In [1]: import numpy as np

In [2]: from numpy import linalg as LA

In [3]: np.set_printoptions(suppress=True, linewidth=120)

In [4]: W0 = np.arange(84).reshape(6, 14) + -1

In [5]: W0
Out[5]: 
array([[-1,  0,  1,  2,  3,  4,  5,  6,  7,  8,  9, 10, 11, 12],
       [13, 14, 15, 16, 17, 18, 19, 20, 21, 22, 23, 24, 25, 26],
       [27, 28, 29, 30, 31, 32, 33, 34, 35, 36, 37, 38, 39, 40],
       [41, 42, 43, 44, 45, 46, 47, 48, 49, 50, 51, 52, 53, 54],
       [55, 56, 57, 58, 59, 60, 61, 62, 63, 64, 65, 66, 67, 68],
       [69, 70, 71, 72, 73, 74, 75, 76, 77, 78, 79, 80, 81, 82]])

In [6]: # rank 2

In [7]: left, sig, VT = LA.svd(W0)

In [8]: sig.round(3) + 0
Out[8]: array([432.221,  18.731,   0.   ,   0.   ,   0.   ,   0.   ])

In [9]: np.argmax(sig[:-1] / (sig[1:] + 1e-6)) + 1
Out[9]: np.int64(2)

In [10]: out = left[:, :2] @ np.diag(sig[:2]) @ VT[:2]

In [11]: out.round(3) + 0
Out[11]: 
array([[-1.,  0.,  1.,  2.,  3.,  4.,  5.,  6.,  7.,  8.,  9., 10., 11., 12.],
       [13., 14., 15., 16., 17., 18., 19., 20., 21., 22., 23., 24., 25., 26.],
       [27., 28., 29., 30., 31., 32., 33., 34., 35., 36., 37., 38., 39., 40.],
       [41., 42., 43., 44., 45., 46., 47., 48., 49., 50., 51., 52., 53., 54.],
       [55., 56., 57., 58., 59., 60., 61., 62., 63., 64., 65., 66., 67., 68.],
       [69., 70., 71., 72., 73., 74., 75., 76., 77., 78., 79., 80., 81., 82.]])

In [12]: LA.matrix_rank(out)
Out[12]: np.int64(2)

In [13]: np.round(LA.norm(W0 - out, 2), 3), round(sig[2], 3)
Out[13]: (np.float64(0.0), np.float64(0.0))

In [14]: LA.matrix_rank(W0, rtol=0.05)
Out[14]: np.int64(1)

In [15]: LA.matrix_rank(W0, rtol=0.1)
Out[15]: np.int64(1)

In [16]: [round(float(x), 3) for x in LA.svd(W0, compute_uv=False)[:3]]
Out[16]: [432.221, 18.731, 0.0]

In [17]: np.argsort(-LA.norm(W0, axis=0).round(6), kind="stable")[:3]
Out[17]: array([13, 12, 11])

In [18]: LA.cond(W0) > 100
Out[18]: np.True_

In [19]: LA.lstsq(W0[:-1].T, W0[-1])[2]
Out[19]: np.int32(2)

In [20]: np.round(W0 @ LA.pinv(W0) @ W0, 3) + 0
Out[20]: 
array([[-1.,  0.,  1.,  2.,  3.,  4.,  5.,  6.,  7.,  8.,  9., 10., 11., 12.],
       [13., 14., 15., 16., 17., 18., 19., 20., 21., 22., 23., 24., 25., 26.],
       [27., 28., 29., 30., 31., 32., 33., 34., 35., 36., 37., 38., 39., 40.],
       [41., 42., 43., 44., 45., 46., 47., 48., 49., 50., 51., 52., 53., 54.],
       [55., 56., 57., 58., 59., 60., 61., 62., 63., 64., 65., 66., 67., 68.],
       [69., 70., 71., 72., 73., 74., 75., 76., 77., 78., 79., 80., 81., 82.]])

In [21]: try:
    ...:     LA.inv(W0)
    ...: except LA.LinAlgError as e:
    ...:     print(e)
    ...: 
Last 2 dimensions of the array must be square

In [22]: np.allclose(W0[:-1].T @ LA.lstsq(W0[:-1].T, W0[-1])[0], W0[-1])
Out[22]: True
